$ ipython --no-banner

In [1]: import numpy as np

In [2]: import numpy.linalg as la

In [3]: np.set_printoptions(precision=2, suppress=True, linewidth=100)

In [4]: M = np.array([[-2, -1], [-1, -2]])

In [5]: # symmetric, so the eigenvalues are real

In [6]: evals, evecs = la.eigh(M)

In [7]: vec = np.array([-5, -4])

In [8]: la.eigvalsh(M[1:, 1:])
Out[8]: array([-2.])

In [9]: round(vec @ M @ vec / (vec @ vec), 2), evals[0], evals[-1]
Out[9]: (np.float64(-2.98), np.float64(-3.0), np.float64(-1.0))

In [10]: (np.sign(evecs[:, -1].round(6)) == np.sign(evecs[0, -1].round(6))).astype(int)
Out[10]: array([1, 0])

In [11]: evecs * np.abs(evals) @ evecs.T
Out[11]: 
array([[2., 1.],
       [1., 2.]])

In [12]: vec @ M @ vec
Out[12]: np.int64(-122)

In [13]: Y = M / np.sqrt((M ** 2).mean(axis=1, keepdims=True))

In [14]: la.matrix_rank(M - M.mean(axis=1, keepdims=True))
Out[14]: np.int64(1)

In [15]: Y[0]
Out[15]: array([-1.26, -0.63])

In [16]: M - M.mean(axis=1, keepdims=True)
Out[16]: 
array([[-0.5,  0.5],
       [ 0.5, -0.5]])

In [17]: round(float(la.norm(M)), 2)
Out[17]: 3.16

In [18]: M.sum(axis=0)
Out[18]: array([-3, -3])

In [19]: la.svd(M, compute_uv=False)
Out[19]: array([3., 1.])

In [20]: M.mean(axis=0)
Out[20]: array([-1.5, -1.5])

In [21]: np.unravel_index(np.abs(M).argmax(), M.shape)
Out[21]: (np.int64(0), np.int64(0))

In [22]: M.sum(axis=1)
Out[22]: array([-3, -3])

In [23]: rng = np.random.default_rng(430)

In [24]: z = rng.permutation(2)

In [25]: z
Out[25]: array([1, 0])

In [26]: Y = M[z][:, z]

In [27]: Y
Out[27]: 
array([[-2, -1],
       [-1, -2]])

In [28]: np.sort(np.abs(la.eigvals(Y)))
Out[28]: array([1., 3.])

In [29]: np.round(la.eigvalsh(M).min(), 2)
Out[29]: np.float64(-3.0)

In [30]: W0 = np.load("data.npy")

In [31]: W0
Out[31]: 
array([[ 2, -1],
       [-2, -5],
       [-1, -4],
       [ 5,  2]])

In [32]: Y = W0 + rng.integers(-2, 3, (4, 1)) @ rng.integers(-2, 3, (1, 2))

In [33]: Y
Out[33]: 
array([[ 4, -2],
       [-6, -3],
       [ 1, -5],
       [ 7,  1]])

In [34]: np.abs(Y - W0).sum(axis=1)
Out[34]: array([3, 6, 3, 3])

In [35]: np.round(la.svd(Y - W0, compute_uv=False), 2) + 0
Out[35]: array([5.92, 0.  ])

In [36]: la.matrix_rank(Y - W0, tol=1e-8)
Out[36]: np.int64(1)

In [37]: P = W0 @ la.solve(W0.T @ W0, W0.T)

In [38]: np.diag(P)
Out[38]: array([0.28, 0.55, 0.38, 0.78])

In [39]: la.matrix_rank(np.eye(4) - P)
Out[39]: np.int64(2)

In [40]: np.round(la.eigvalsh(P), 2) + 0
Out[40]: array([0., 0., 1., 1.])

In [41]: np.trace(P)
Out[41]: np.float64(2.0)

In [42]: np.allclose(P @ P, P)
Out[42]: True

In [43]: data = np.loadtxt("w.csv", delimiter=",")

In [44]: data
Out[44]: 
array([[ 0.24,  0.64, -0.12],
       [ 0.42,  1.12, -0.21],
       [-0.3 , -0.8 ,  0.15]])

In [45]: # null space of dimension 2

In [46]: P = np.triu(np.array([[-2, -2, 0], [1, -2, 2], [-2, -2, 2]]), 1) + np.eye(3)

In [47]: Y = P @ data @ la.inv(P)

In [48]: round(float(la.det(Y)), 2)
Out[48]: 0.0

In [49]: Y
Out[49]: 
array([[-0.6 , -2.8 ,  5.9 ],
       [-0.18, -0.84,  1.77],
       [-0.3 , -1.4 ,  2.95]])

In [50]: la.matrix_rank(Y)
Out[50]: np.int64(1)

In [51]: P @ data - data @ P
Out[51]: 
array([[-0.84, -1.76, -0.86],
       [-0.6 , -0.76, -1.94],
       [ 0.  , -0.6 ,  1.6 ]])

In [52]: round(np.trace(Y), 2), round(np.trace(data), 2)
Out[52]: (np.float64(1.51), np.float64(1.51))
